$ python3 -q
>>> import numpy as np
>>> np.set_printoptions(suppress=True, linewidth=100)
>>> def rd(a):
...     return np.round(a, 2) + 0
... 
>>> M = np.loadtxt("w.csv", delimiter=",")
>>> M
array([[1., 0., 2., 3.],
       [3., 4., 3., 0.],
       [4., 5., 2., 1.],
       [5., 5., 0., 5.]])
>>> rng = np.random.default_rng(99387)
>>> idx = rng.permutation(4)
>>> M2 = M[:, idx] * rng.choice([-1, 1], 4)
>>> M2
array([[ 1.,  2., -0., -3.],
       [ 3.,  3., -4., -0.],
       [ 4.,  2., -5., -1.],
       [ 5.,  0., -5., -5.]])
>>> U, _, vt = np.linalg.svd(M.T @ M2)
>>> rd(np.linalg.lstsq(M, M2)[0])
array([[ 1.,  0.,  0.,  0.],
       [ 0.,  0., -1.,  0.],
       [ 0.,  1.,  0.,  0.],
       [ 0.,  0.,  0., -1.]])
>>> rd(U @ vt)
array([[ 1.,  0.,  0.,  0.],
       [ 0.,  0., -1.,  0.],
       [ 0.,  1.,  0.,  0.],
       [ 0.,  0.,  0., -1.]])
>>> idx
array([0, 2, 1, 3])
>>> E = np.loadtxt("case15.csv", delimiter=",")
>>> E
array([[3., 3., 3.],
       [3., 6., 6.],
       [3., 6., 9.]])
>>> M2 = E / np.linalg.norm(E, axis=1, keepdims=True)
>>> gram = M2 @ M2.T
>>> (np.abs(gram) > 0.9).astype(int)
array([[1, 1, 1],
       [1, 1, 1],
       [1, 1, 1]])
>>> rd(np.linalg.norm(M2, axis=1))
array([1., 1., 1.])
>>> (gram - 2 * np.eye(3)).round(6).argmax(axis=1)
array([1, 2, 1])
>>> Q = E.astype(float).copy()
>>> for j in range(3):
...     Q[:, j] -= Q[:, :j] @ (Q[:, :j].T @ Q[:, j])
...     Q[:, j] /= np.linalg.norm(Q[:, j])
... 
>>> rd(Q.T @ E)
array([[ 5.2 ,  8.66, 10.39],
       [ 0.  ,  2.45,  3.67],
       [ 0.  ,  0.  ,  2.12]])
>>> rd(Q)
array([[ 0.58, -0.82,  0.  ],
       [ 0.58,  0.41, -0.71],
       [ 0.58,  0.41,  0.71]])
>>> ev, V = np.linalg.eig(E)
>>> rd(np.sort(np.linalg.eigvals(E @ E)))
array([  0.85,   3.72, 229.42])
>>> ev, V = np.linalg.eigh(E)
>>> (ev > 1e-8).sum(), (ev < -1e-8).sum()
(np.int64(3), np.int64(0))
>>> rd(np.linalg.eigvalsh(E @ E))
array([  0.85,   3.72, 229.42])
>>> arr = np.loadtxt("x.csv", delimiter=",")
>>> arr
array([[ -5.67,  -9.92,  13.41],
       [ -2.58,  -8.79,   7.9 ],
       [  1.27,  -3.17,  -0.03],
       [  1.27,  -3.16,  -0.04],
       [  1.26,  -3.09,  -0.06],
       [  1.22,  -2.62,  -0.18],
       [  0.89,  -1.39,  -0.27],
       [  0.75,  -1.08,  -0.24],
       [  0.52,  -0.67,  -0.18],
       [  0.39,  -0.47,  -0.13],
       [ -0.24,   0.22,   0.08],
       [ -1.21,   0.65,   0.27],
       [ -1.28,   0.66,   0.27],
       [ -2.29,   0.25,  -0.01],
       [ -2.61,  -0.15,  -0.31],
       [ -2.66,  -0.24,  -0.38],
       [ -3.23,  -1.94,  -1.8 ],
       [ -3.38,  -3.21,  -2.95],
       [ -3.39,  -3.33,  -3.06],
       [ -3.42,  -4.32,  -3.99],
       [ -3.4 ,  -5.12,  -4.76],
       [ -3.33,  -6.25,  -5.87],
       [ -2.73, -10.59, -10.33],
       [ -2.24, -12.97, -12.88],
       [ -2.04, -13.82, -13.8 ]])
>>> x0 = np.array([3, 3, 0])
>>> np.linalg.norm(arr @ x0) <= np.linalg.norm(arr, 2) * np.linalg.norm(x0) + 1e-9
np.True_
>>> (arr @ x0).argmax()
np.int64(10)
>>> d = np.linalg.norm(arr[:, None] - arr[None], axis=-1)
>>> np.unravel_index(d.round(6).argmax(), d.shape)
(np.int64(0), np.int64(24))
>>> (d + 1e9 * np.eye(25)).round(6).argmin(axis=1)
array([ 1,  0,  3,  2,  3,  4,  7,  6,  9,  8,  9, 12, 11, 14, 15, 14, 17, 18, 17, 20, 19, 20, 23,
       24, 23])
>>> np.flatnonzero(d[18] < d.mean() / 2)
array([16, 17, 18, 19, 20])
>>> d.shape
(25, 25)
>>> d[18].round(6).argsort(kind="stable")[:4]
array([18, 17, 19, 16])
>>> Z = arr[[4, 18]].astype(float)
>>> for _ in range(3):
...     idx = np.linalg.norm(arr[:, None] - Z, axis=-1).argmin(axis=1)
...     Z = np.array([arr[idx == j].mean(axis=0) for j in range(2)])
... 
>>> idx
array([0, 0, 0, 0, 0, 0, 0, 0, 0, 0, 0, 0, 0, 0, 0, 0, 0, 0, 1, 1, 1, 1, 1, 1, 1])
>>> np.bincount(idx)
array([18,  7])
>>> np.abs(Z[1] - Z[0]).argmax()
np.int64(2)
>>> rd(Z[1] - Z[0])
array([-1.96, -5.94, -8.67])
>>> rd(Z)
array([[-0.98, -2.12,  0.85],
       [-2.94, -8.06, -7.81]])
>>> K = np.array([[0.3, -1.2, 0.8], [0.0, -0.5, -0.7], [0.9, 0.3, -0.5]])
>>> proj = np.triu(np.array([[0, -1, -2], [1, 0, 2], [-2, 2, -1]]), 1) + np.eye(3)
>>> M2 = proj @ K @ np.linalg.inv(proj)
>>> rd(np.poly(M2))
array([ 1.  ,  0.7 , -0.56, -1.25])
>>> rd(np.linalg.det(M2))
np.float64(1.25)
